% ipython --no-banner

In [1]: import numpy as np

In [2]: import numpy.linalg as la

In [3]: np.set_printoptions(precision=3, suppress=True, linewidth=160)

In [4]: def rnd(a):
   ...:     return np.round(a, 3) + 0
   ...: 

In [5]: A = np.array([[-3.0, -2.0, 1.0, -1.0],
   ...:     [0.0, 1.0, -2.0, 2.0],
   ...:     [0.0, 3.0, -4.0, 2.0],
   ...:     [0.0, -3.0, 2.0, -4.0]])

In [6]: np.allclose(A @ A.T, A.T @ A)
Out[6]: False

In [7]: (A - A.T) / 2
Out[7]: 
array([[ 0. , -1. ,  0.5, -0.5],
       [ 1. ,  0. , -2.5,  2.5],
       [-0.5,  2.5,  0. ,  0. ],
       [ 0.5, -2.5,  0. ,  0. ]])

In [8]: rnd(la.det(A))
Out[8]: np.float64(36.0)

In [9]: np.poly(A)
Out[9]: array([ 1., 10., 37., 60., 36.])

In [10]: np.einsum("ii->", A)
Out[10]: np.float64(-10.0)

In [11]: rnd(la.eigvals(A).sum().real)
Out[11]: np.float64(-10.0)

In [12]: print(rnd(la.eigvals(A)))
[-3. -2. -3. -2.]

In [13]: J = np.load("layer11.npy")

In [14]: J
Out[14]: 
array([[ 1, -1,  1, -1, -1,  1, -1,  1],
       [ 1,  1, -1, -1,  1,  1, -1, -1],
       [ 1, -1, -1,  1,  1, -1, -1,  1],
       [ 1,  1,  1,  1,  1,  1,  1,  1],
       [ 1,  1, -1, -1, -1, -1,  1,  1]])

In [15]: Uu, sv, Vt = la.svd(J, full_matrices=False)

In [16]: (sv > 1e-8).sum()
Out[16]: np.int64(5)

In [17]: print(rnd(sv))
[2.828 2.828 2.828 2.828 2.828]

In [18]: print(rnd(Uu.T @ J @ Vt.T))
[[2.828 0.    0.    0.    0.   ]
 [0.    2.828 0.    0.    0.   ]
 [0.    0.    2.828 0.    0.   ]
 [0.    0.    0.    2.828 0.   ]
 [0.    0.    0.    0.    2.828]]

In [19]: rnd(Uu.T @ Uu)
Out[19]: 
array([[1., 0., 0., 0., 0.],
       [0., 1., 0., 0., 0.],
       [0., 0., 1., 0., 0.],
       [0., 0., 0., 1., 0.],
       [0., 0., 0., 0., 1.]])

In [20]: np.allclose(Uu * sv @ Vt, J)
Out[20]: True

In [21]: rnd(sv / sv[0])
Out[21]: array([1., 1., 1., 1., 1.])
